% ipython --no-banner

In [1]: import numpy as np

In [2]: from numpy import linalg as LA

In [3]: np.set_printoptions(precision=2, suppress=True, linewidth=100)

In [4]: def tidy(a):
   ...:     return np.round(a, 2) + 0
   ...: 

In [5]: F = np.load("m.npy")

In [6]: print(F)
[[  4 -16 -12  20  -8   0  -4  16  20  20 -20  20]
 [ -3  12   9 -15   6   0   3 -12 -15 -15  15 -15]
 [ -1   4   3  -5   2   0   1  -4  -5  -5   5  -5]
 [ -3  12   9 -15   6   0   3 -12 -15 -15  15 -15]
 [ -1   4   3  -5   2   0   1  -4  -5  -5   5  -5]
 [  1  -4  -3   5  -2   0  -1   4   5   5  -5   5]
 [ -2   8   6 -10   4   0   2  -8 -10 -10  10 -10]
 [  0   0   0   0   0   0   0   0   0   0   0   0]]

In [7]: left, sigma, VT = LA.svd(F)

In [8]: print(np.argmax(sigma[:-1] / (sigma[1:] + 1e-6)) + 1)
1

In [9]: A2 = left[:, :1] @ np.diag(sigma[:1]) @ VT[:1]

In [10]: print(tidy(A2))
[[  4. -16. -12.  20.  -8.   0.  -4.  16.  20.  20. -20.  20.]
 [ -3.  12.   9. -15.   6.   0.   3. -12. -15. -15.  15. -15.]
 [ -1.   4.   3.  -5.   2.   0.   1.  -4.  -5.  -5.   5.  -5.]
 [ -3.  12.   9. -15.   6.   0.   3. -12. -15. -15.  15. -15.]
 [ -1.   4.   3.  -5.   2.   0.   1.  -4.  -5.  -5.   5.  -5.]
 [  1.  -4.  -3.   5.  -2.   0.  -1.   4.   5.   5.  -5.   5.]
 [ -2.   8.   6. -10.   4.   0.   2.  -8. -10. -10.  10. -10.]
 [  0.   0.   0.   0.   0.   0.   0.   0.   0.   0.   0.   0.]]

In [11]: print(tidy(F @ LA.pinv(F) @ F))
[[  4. -16. -12.  20.  -8.   0.  -4.  16.  20.  20. -20.  20.]
 [ -3.  12.   9. -15.   6.   0.   3. -12. -15. -15.  15. -15.]
 [ -1.   4.   3.  -5.   2.   0.   1.  -4.  -5.  -5.   5.  -5.]
 [ -3.  12.   9. -15.   6.   0.   3. -12. -15. -15.  15. -15.]
 [ -1.   4.   3.  -5.   2.   0.   1.  -4.  -5.  -5.   5.  -5.]
 [  1.  -4.  -3.   5.  -2.   0.  -1.   4.   5.   5.  -5.   5.]
 [ -2.   8.   6. -10.   4.   0.   2.  -8. -10. -10.  10. -10.]
 [  0.   0.   0.   0.   0.   0.   0.   0.   0.   0.   0.   0.]]

In [12]: print(LA.lstsq(F[:-1].T, F[-1])[2])
1

In [13]: r0 = np.array([3, -1, -2, -2, -2, 2, -3, 3, -1, 2])

In [14]: rng = np.random.default_rng(287646)

In [15]: m1 = np.outer(rng.normal(size=36), r0) + 0.02 * rng.normal(size=(36, 10))

In [16]: print(tidy(m1))
[[ 0.4  -0.15 -0.27 -0.25 -0.26  0.31 -0.43  0.41 -0.14  0.27]
 [ 1.93 -0.65 -1.3  -1.28 -1.32  1.33 -2.    1.97 -0.66  1.32]
 [ 1.47 -0.49 -1.02 -0.97 -0.98  1.01 -1.52  1.46 -0.49  0.98]
 [-2.63  0.87  1.73  1.73  1.73 -1.71  2.62 -2.58  0.86 -1.74]
 [-2.96  1.    1.97  1.97  1.94 -1.98  2.96 -2.97  0.98 -1.96]
 [ 0.8  -0.31 -0.56 -0.54 -0.52  0.52 -0.8   0.78 -0.25  0.54]
 [ 0.39 -0.14 -0.27 -0.27 -0.26  0.26 -0.39  0.38 -0.14  0.27]
 [ 3.56 -1.16 -2.38 -2.4  -2.38  2.36 -3.58  3.57 -1.2   2.38]
 [ 4.9  -1.64 -3.24 -3.25 -3.27  3.22 -4.86  4.85 -1.64  3.24]
 [ 4.77 -1.56 -3.17 -3.17 -3.2   3.18 -4.74  4.75 -1.56  3.16]
 [ 0.64 -0.2  -0.41 -0.41 -0.39  0.39 -0.62  0.61 -0.22  0.41]
 [-4.41  1.45  2.96  2.91  3.   -2.95  4.43 -4.36  1.52 -2.95]
 [ 3.7  -1.25 -2.47 -2.47 -2.47  2.49 -3.73  3.71 -1.23  2.51]
 [ 0.31 -0.14 -0.25 -0.19 -0.22  0.22 -0.32  0.32 -0.09  0.21]
 [ 3.29 -1.07 -2.18 -2.19 -2.19  2.19 -3.28  3.29 -1.09  2.16]
 [-0.18  0.03  0.15  0.13  0.12 -0.16  0.23 -0.17  0.09 -0.12]
 [ 2.22 -0.74 -1.49 -1.47 -1.51  1.47 -2.23  2.23 -0.74  1.46]
 [-2.13  0.7   1.43  1.39  1.4  -1.42  2.12 -2.12  0.7  -1.38]
 [-4.13  1.35  2.74  2.73  2.73 -2.71  4.11 -4.12  1.39 -2.73]
 [ 1.42 -0.48 -0.91 -0.96 -0.93  0.96 -1.38  1.39 -0.46  0.94]
 [-1.21  0.39  0.81  0.79  0.79 -0.82  1.22 -1.22  0.42 -0.83]
 [ 5.32 -1.82 -3.56 -3.57 -3.55  3.58 -5.3   5.31 -1.79  3.55]
 [ 7.56 -2.53 -5.05 -5.06 -5.04  5.06 -7.55  7.55 -2.5   5.03]
 [ 0.8  -0.26 -0.48 -0.55 -0.56  0.51 -0.79  0.81 -0.28  0.55]
 [-0.11  0.08  0.07  0.1   0.07 -0.07  0.08 -0.09  0.04 -0.05]
 [-1.99  0.68  1.34  1.36  1.35 -1.35  2.02 -2.03  0.69 -1.3 ]
 [-2.36  0.77  1.59  1.58  1.58 -1.59  2.38 -2.36  0.78 -1.59]
 [-1.81  0.6   1.2   1.22  1.23 -1.23  1.82 -1.82  0.59 -1.19]
 [-1.53  0.53  0.98  1.03  1.   -1.05  1.52 -1.55  0.51 -1.03]
 [ 4.54 -1.53 -3.01 -3.   -3.05  3.   -4.53  4.52 -1.51  3.05]
 [-3.56  1.22  2.35  2.42  2.38 -2.4   3.63 -3.57  1.22 -2.42]
 [-0.92  0.29  0.61  0.62  0.6  -0.63  0.91 -0.91  0.31 -0.63]
 [-2.74  0.91  1.81  1.85  1.82 -1.84  2.73 -2.73  0.92 -1.82]
 [ 0.7  -0.24 -0.42 -0.48 -0.45  0.44 -0.7   0.68 -0.24  0.46]
 [ 1.28 -0.43 -0.86 -0.88 -0.88  0.87 -1.3   1.29 -0.42  0.85]
 [-0.36  0.13  0.21  0.23  0.23 -0.26  0.34 -0.35  0.13 -0.24]]

In [17]: cen = m1 - m1.mean(axis=0)

In [18]: V = LA.svd(cen)[2][:1]

In [19]: A2 = cen - cen @ V.T @ V

In [20]: print(tidy(LA.norm(A2) / LA.norm(cen)))
0.01

In [21]: print(tidy((cen @ V.T).std(axis=0)))
[6.66]

In [22]: print(tidy(A2.std(axis=0)))
[0.02 0.02 0.02 0.02 0.02 0.02 0.02 0.01 0.01 0.02]

In [23]: print(LA.norm(A2, axis=1).round(6).argmax())
11
